>>> import numpy as np
>>> np.set_printoptions(suppress=True, linewidth=120)
>>> rd = lambda a: np.round(a, 2) + 0
>>> C = np.array([[1.9, -1.1, -0.4]])
>>> rng = np.random.default_rng(52)
>>> data = np.array([[1],
...     [3],
...     [2],
...     [0],
...     [3],
...     [3],
...     [2],
...     [1],
...     [2],
...     [2],
...     [0],
...     [0],
...     [2],
...     [1],
...     [0],
...     [2],
...     [3],
...     [1],
...     [0],
...     [0],
...     [0],
...     [1],
...     [3],
...     [0],
...     [0],
...     [1],
...     [2],
...     [2],
...     [0],
...     [1],
...     [2]]) @ C + 0.1 * rng.normal(size=(31, 3))
>>> rd(data)
array([[ 1.82, -1.08, -0.41],
       [ 5.69, -3.27, -1.13],
       [ 3.82, -2.18, -0.91],
       [ 0.06, -0.03,  0.1 ],
       [ 5.83, -3.46, -1.07],
       [ 5.63, -3.4 , -1.22],
       [ 3.83, -2.1 , -0.52],
       [ 1.75, -1.14, -0.36],
       [ 3.75, -2.37, -0.82],
       [ 3.8 , -2.16, -0.84],
       [ 0.14,  0.02,  0.08],
       [-0.1 , -0.26,  0.08],
       [ 3.84, -2.13, -0.78],
       [ 1.87, -1.12, -0.3 ],
       [-0.07, -0.03,  0.  ],
       [ 3.83, -1.98, -0.85],
       [ 5.95, -3.28, -1.2 ],
       [ 1.86, -1.01, -0.23],
       [-0.09, -0.01, -0.02],
       [-0.05, -0.1 ,  0.05],
       [ 0.08,  0.03, -0.05],
       [ 1.93, -1.  , -0.35],
       [ 5.8 , -3.31, -1.11],
       [ 0.07, -0.05, -0.01],
       [-0.06,  0.02, -0.01],
       [ 1.91, -1.1 , -0.45],
       [ 3.85, -2.31, -0.8 ],
       [ 3.57, -2.3 , -0.73],
       [-0.02,  0.03, -0.09],
       [ 1.75, -1.21, -0.4 ],
       [ 3.76, -2.02, -0.61]])
>>> C2 = np.cov(data, rowvar=False)
>>> np.argsort(-data.std(axis=0).round(6), kind="stable")
array([0, 1, 2])
>>> rd(np.linalg.eigvalsh(C2)[::-1])
array([6.12, 0.01, 0.01])
>>> rd(np.corrcoef(data.T))
array([[ 1.  , -0.99, -0.98],
       [-0.99,  1.  ,  0.98],
       [-0.98,  0.98,  1.  ]])
>>> Ac = (data - data.mean(axis=0)) / data.std(axis=0)
>>> rd(Ac.std(axis=0))
array([1., 1., 1.])
>>> b = np.linalg.lstsq(np.delete(Ac, 2, axis=1), Ac[:, 2])[0]
>>> rd(b)
array([-0.6 ,  0.38])
>>> F = np.loadtxt("x.csv", delimiter=",")
>>> F
array([[ 0.41,  1.11,  7.5 , -2.08, -0.33],
       [ 0.24,  0.47,  3.6 , -1.11, -0.21],
       [ 0.96, -1.52,  1.7 , -2.48,  0.  ],
       [ 0.18,  0.43,  3.78, -1.07, -0.14],
       [-0.47,  0.78, -0.88,  1.27,  0.2 ],
       [-0.08, -0.28, -3.72,  0.85,  0.21],
       [ 0.12, -1.63, -6.36,  0.76,  0.58],
       [ 0.03,  0.11, -0.05,  0.04,  0.  ],
       [ 0.1 , -1.64, -6.27,  0.85,  0.38],
       [-0.5 , -1.04, -7.57,  1.85,  0.49],
       [ 1.51, -3.75, -3.86, -2.48,  0.42],
       [ 1.02, -3.14, -4.71, -1.48,  0.3 ]])
>>> C = F[[6, 5]].astype(float)
>>> for _ in range(7):
...     z = np.linalg.norm(F[:, None] - C, axis=-1).argmin(axis=1)
...     C = np.array([F[z == j].mean(axis=0) for j in range(2)])
... 
>>> z
array([1, 1, 1, 1, 1, 0, 0, 1, 0, 0, 0, 0])
>>> rd(C)
array([[ 0.36, -1.91, -5.42,  0.06,  0.4 ],
       [ 0.22,  0.23,  2.61, -0.91, -0.08]])
>>> mat = np.arange(35).reshape(5, 7) + 3
>>> mat
array([[ 3,  4,  5,  6,  7,  8,  9],
       [10, 11, 12, 13, 14, 15, 16],
       [17, 18, 19, 20, 21, 22, 23],
       [24, 25, 26, 27, 28, 29, 30],
       [31, 32, 33, 34, 35, 36, 37]])
>>> # null space of dimension 5
>>> out = np.array([[2, -3], [3, -3], [-3, 1], [1, 1], [2, 2], [0, -3], [3, 0]])
>>> np.vstack([mat, out.T]).shape
(7, 7)
>>> np.linalg.matrix_rank(mat @ out)
np.int64(2)
>>> np.einsum("ik,kj->ji", mat, out)
array([[  50,  106,  162,  218,  274],
       [ -20,  -55,  -90, -125, -160]])
>>> np.einsum("ij,ij->i", mat, mat)
array([ 280, 1211, 2828, 5131, 8120])
>>> mat @ out
array([[  50,  -20],
       [ 106,  -55],
       [ 162,  -90],
       [ 218, -125],
       [ 274, -160]])
>>> out.T @ mat.T
array([[  50,  106,  162,  218,  274],
       [ -20,  -55,  -90, -125, -160]])
